% ipython --no-banner

In [1]: import numpy as np

In [2]: np.set_printoptions(suppress=True, linewidth=200)

In [3]: def tidy(a):
   ...:     return np.round(a, 3) + 0
   ...: 

In [4]: A = np.load("data.npy")

In [5]: A
Out[5]: 
array([[-1.998, -1.702, -0.17 ,  2.317],
       [-1.702,  1.643, -2.043,  0.632],
       [-0.17 , -2.043, -3.632, -2.047],
       [ 2.317,  0.632, -2.047, -0.013]])

In [6]: # symmetric, so the eigenvalues are real

In [7]: ev, vecs = np.linalg.eig(A)

In [8]: tidy(np.sort(np.linalg.eigvals(A @ A)))
Out[8]: array([ 3.998,  9.002, 15.997, 25.001])

In [9]: tidy(A @ vecs[:, 0] - ev[0] * vecs[:, 0])
Out[9]: array([0., 0., 0., 0.])

In [10]: x0 = np.array([-3, 2, -4, 0])

In [11]: a = np.maximum(A @ x0, 0)

In [12]: tidy(np.tanh(A @ x0))
Out[12]: array([0.997, 1.   , 1.   , 0.987])

In [13]: rng = np.random.default_rng(326017)

In [14]: B = A + rng.integers(-2, 3, (4, 3)) @ rng.integers(-2, 3, (3, 4))

In [15]: tidy(B)
Out[15]: 
array([[-9.998, -3.702, -5.17 , -0.683],
       [-5.702,  0.643, -8.043,  2.632],
       [-6.17 , -3.043, -8.632, -3.047],
       [ 3.317, -1.368, -1.047, -0.013]])

In [16]: np.abs(B - A).sum(axis=1)
Out[16]: array([18., 13., 13.,  4.])

In [17]: tidy(np.linalg.svd(B - A, compute_uv=False))
Out[17]: array([14.341,  4.18 ,  2.206,  0.   ])

In [18]: tidy(B - A)
Out[18]: 
array([[-8., -2., -5., -3.],
       [-4., -1., -6.,  2.],
       [-6., -1., -5., -1.],
       [ 1., -2.,  1.,  0.]])

In [19]: tidy(np.linalg.det(B.T))
Out[19]: np.float64(865.223)

In [20]: tidy(np.linalg.det(2 * B)), tidy(np.linalg.det(B))
Out[20]: (np.float64(13843.565), np.float64(865.223))

In [21]: tidy(np.kron(np.eye(2, dtype=int), B))
Out[21]: 
array([[-9.998, -3.702, -5.17 , -0.683,  0.   ,  0.   ,  0.   ,  0.   ],
       [-5.702,  0.643, -8.043,  2.632,  0.   ,  0.   ,  0.   ,  0.   ],
       [-6.17 , -3.043, -8.632, -3.047,  0.   ,  0.   ,  0.   ,  0.   ],
       [ 3.317, -1.368, -1.047, -0.013,  0.   ,  0.   ,  0.   ,  0.   ],
       [ 0.   ,  0.   ,  0.   ,  0.   , -9.998, -3.702, -5.17 , -0.683],
       [ 0.   ,  0.   ,  0.   ,  0.   , -5.702,  0.643, -8.043,  2.632],
       [ 0.   ,  0.   ,  0.   ,  0.   , -6.17 , -3.043, -8.632, -3.047],
       [ 0.   ,  0.   ,  0.   ,  0.   ,  3.317, -1.368, -1.047, -0.013]])
